$ python3 -q
>>> import numpy as np
>>> import numpy.linalg as la
>>> np.set_printoptions(precision=2, suppress=True, linewidth=200)
>>> rnd = lambda a: np.round(a, 2) + 0
>>> K = np.loadtxt("run17.csv", delimiter=",")
>>> print(K)
[[ -2.54 -12.78  -3.22   5.08   3.92   1.36  -9.75  -3.23   6.59  -1.16 -19.05  14.89  15.46   2.46   0.5 ]
 [ -1.08 -12.55  -0.9    3.13   4.6    1.71 -11.89  -3.9    5.24  -3.07 -19.74  15.69  15.6    2.44   0.23]
 [ -0.54  -8.83 -13.47  -0.57 -14.03 -11.77  -3.34  -7.43  16.89 -11.71 -18.03  -2.48  -7.24   1.93   0.92]
 [ -1.76 -12.9    1.7    5.17   3.84  -0.81 -11.44  -3.37   6.11  -2.85 -16.93  18.    14.57   0.37  -0.23]
 [ -2.09  -9.67 -14.32  -2.82 -11.85 -11.44  -5.12  -7.48  17.77 -12.49 -19.42  -3.13  -7.66   1.6   -1.46]
 [ -2.27 -14.86   0.36   4.61   3.9    1.54 -10.11  -2.54   7.42  -0.39 -17.26  14.96  14.63   2.46   1.07]
 [ -2.17  -8.26 -13.58  -0.19 -13.8  -11.75  -6.01 -10.5   16.2  -10.91 -18.89  -4.01  -6.42   3.46   0.35]
 [ -0.8   -8.84 -13.79  -2.54 -13.16 -10.98  -5.01  -9.79  16.44 -10.51 -17.76  -4.39  -8.12   0.72   1.14]
 [ -1.9   -8.6  -11.5    1.09 -12.25 -11.13  -4.61  -8.21  17.92 -12.3  -17.67  -4.02  -6.85   1.26   0.55]
 [ -2.68 -14.38  -0.17   3.93   4.4   -0.66  -8.45  -3.37   6.56  -3.52 -17.01  15.    14.93   1.04   1.72]
 [ -2.28 -13.91  -1.44   1.87   3.19   0.98  -9.6   -3.41   6.53  -1.49 -17.37  16.12  14.42   2.45   1.51]]
>>> left, sigma, VT = la.svd(K)
>>> print(np.argmax(sigma[:-1] / (sigma[1:] + 1e-6)) + 1)
2
>>> M2 = left[:, :2] @ np.diag(sigma[:2]) @ VT[:2]
>>> print(la.matrix_rank(K, rtol=0.05))
3
>>> print(rnd(np.abs(K - M2).max()))
2.32
>>> M2 = K / np.sqrt((K ** 2).mean(axis=1, keepdims=True))
>>> print(la.matrix_rank(K - K.mean(axis=1, keepdims=True)))
11
>>> print(la.cond(K) > 100)
False
>>> print(rnd(la.norm(K, 2) / la.norm(K)))
0.81
>>> print(la.matrix_rank(K, rtol=0.1))
2
>>> left, sigma, VT = la.svd(K, full_matrices=False)
>>> print((sigma > 1e-8).sum())
11
>>> print(np.allclose(left * sigma @ VT, K))
True
>>> print(np.abs(left[:, 0]).round(6).argmax())
4
>>> print(rnd(np.cumsum(sigma ** 2) / np.sum(sigma ** 2)))
[0.66 0.99 0.99 1.   1.   1.   1.   1.   1.   1.   1.  ]
>>> print(rnd(left.T @ left))
[[1. 0. 0. 0. 0. 0. 0. 0. 0. 0. 0.]
 [0. 1. 0. 0. 0. 0. 0. 0. 0. 0. 0.]
 [0. 0. 1. 0. 0. 0. 0. 0. 0. 0. 0.]
 [0. 0. 0. 1. 0. 0. 0. 0. 0. 0. 0.]
 [0. 0. 0. 0. 1. 0. 0. 0. 0. 0. 0.]
 [0. 0. 0. 0. 0. 1. 0. 0. 0. 0. 0.]
 [0. 0. 0. 0. 0. 0. 1. 0. 0. 0. 0.]
 [0. 0. 0. 0. 0. 0. 0. 1. 0. 0. 0.]
 [0. 0. 0. 0. 0. 0. 0. 0. 1. 0. 0.]
 [0. 0. 0. 0. 0. 0. 0. 0. 0. 1. 0.]
 [0. 0. 0. 0. 0. 0. 0. 0. 0. 0. 1.]]
>>> print(rnd(np.abs(VT[0])))
[0.06 0.38 0.23 0.05 0.15 0.18 0.25 0.2  0.39 0.23 0.61 0.21 0.13 0.06 0.02]
>>> print(rnd(left.T @ K @ VT.T))
[[98.52  0.    0.    0.    0.    0.    0.    0.    0.    0.    0.  ]
 [ 0.   69.36  0.    0.    0.    0.    0.    0.    0.    0.    0.  ]
 [ 0.    0.    5.96  0.    0.    0.    0.    0.    0.    0.    0.  ]
 [ 0.    0.    0.    4.74  0.    0.    0.    0.    0.    0.    0.  ]
 [ 0.    0.    0.    0.    4.62  0.    0.    0.    0.    0.    0.  ]
 [ 0.    0.    0.    0.    0.    3.74  0.    0.    0.    0.    0.  ]
 [ 0.    0.    0.    0.    0.    0.    3.16  0.    0.    0.    0.  ]
 [ 0.    0.    0.    0.    0.    0.    0.    2.96  0.    0.    0.  ]
 [ 0.    0.    0.    0.    0.    0.    0.    0.    2.23  0.    0.  ]
 [ 0.    0.    0.    0.    0.    0.    0.    0.    0.    2.03  0.  ]
 [ 0.    0.    0.    0.    0.    0.    0.    0.    0.    0.    1.02]]
